% ipython --no-banner

In [1]: import numpy as np

In [2]: from numpy import linalg as LA

In [3]: np.set_printoptions(precision=2, suppress=True, linewidth=160)

In [4]: K = np.load("arr.npy")

In [5]: K
Out[5]: 
array([[ 0.66, -0.31,  0.66],
       [-0.29,  0.12, -0.29],
       [ 0.76, -0.38,  0.76],
       [-0.46,  0.2 , -0.46],
       [ 0.38, -0.16,  0.38],
       [ 0.72, -0.35,  0.72],
       [-0.89,  0.51, -0.89],
       [-0.89,  0.51, -0.89],
       [-0.66,  0.31, -0.66],
       [-0.46,  0.2 , -0.46],
       [ 0.91, -0.54,  0.91],
       [-0.29,  0.12, -0.29]])

In [6]: # rows and columns are dependent

In [7]: x = np.array([0, 2, -1])

In [8]: h = np.maximum(K @ x, 0)

In [9]: np.flatnonzero(h > 1e-9)
Out[9]: array([ 1,  3,  6,  7,  8,  9, 11])

In [10]: np.tanh(K @ x)
Out[10]: array([-0.86,  0.49, -0.91,  0.7 , -0.6 , -0.89,  0.96,  0.96,  0.86,  0.7 , -0.96,  0.49])

In [11]: np.maximum(K @ x, 0) - np.maximum(-K @ x, 0)
Out[11]: array([-1.28,  0.53, -1.52,  0.86, -0.7 , -1.42,  1.91,  1.91,  1.28,  0.86, -1.99,  0.53])

In [12]: h
Out[12]: array([0.  , 0.53, 0.  , 0.86, 0.  , 0.  , 1.91, 1.91, 1.28, 0.86, 0.  , 0.53])

In [13]: np.maximum(K @ (3 * x), 0)
Out[13]: array([0.  , 1.59, 0.  , 2.58, 0.  , 0.  , 5.73, 5.73, 3.84, 2.58, 0.  , 1.59])

In [14]: w1 = np.array([[-3, 4, -1, 1, -1, -5], [0, 3, -1, 5, 2, 5], [3, -3, -1, -2, 1, -2]])

In [15]: b = np.array([2, 0, 1, 1, 1, 1])

In [16]: hid = np.maximum(K @ w1 + b, 0)

In [17]: LA.matrix_rank(hid)
Out[17]: np.int64(6)

In [18]: Z = np.array([[2, 3, 3],
    ...:     [-1, 1, 1],
    ...:     [-1, 2, 2],
    ...:     [-2, 3, 0],
    ...:     [-3, 0, 3],
    ...:     [1, 3, -2]])

In [19]: w1 @ Z
Out[19]: 
array([[-13, -19,   0],
       [-13,  31,  -3],
       [  9,  -8,  11]])
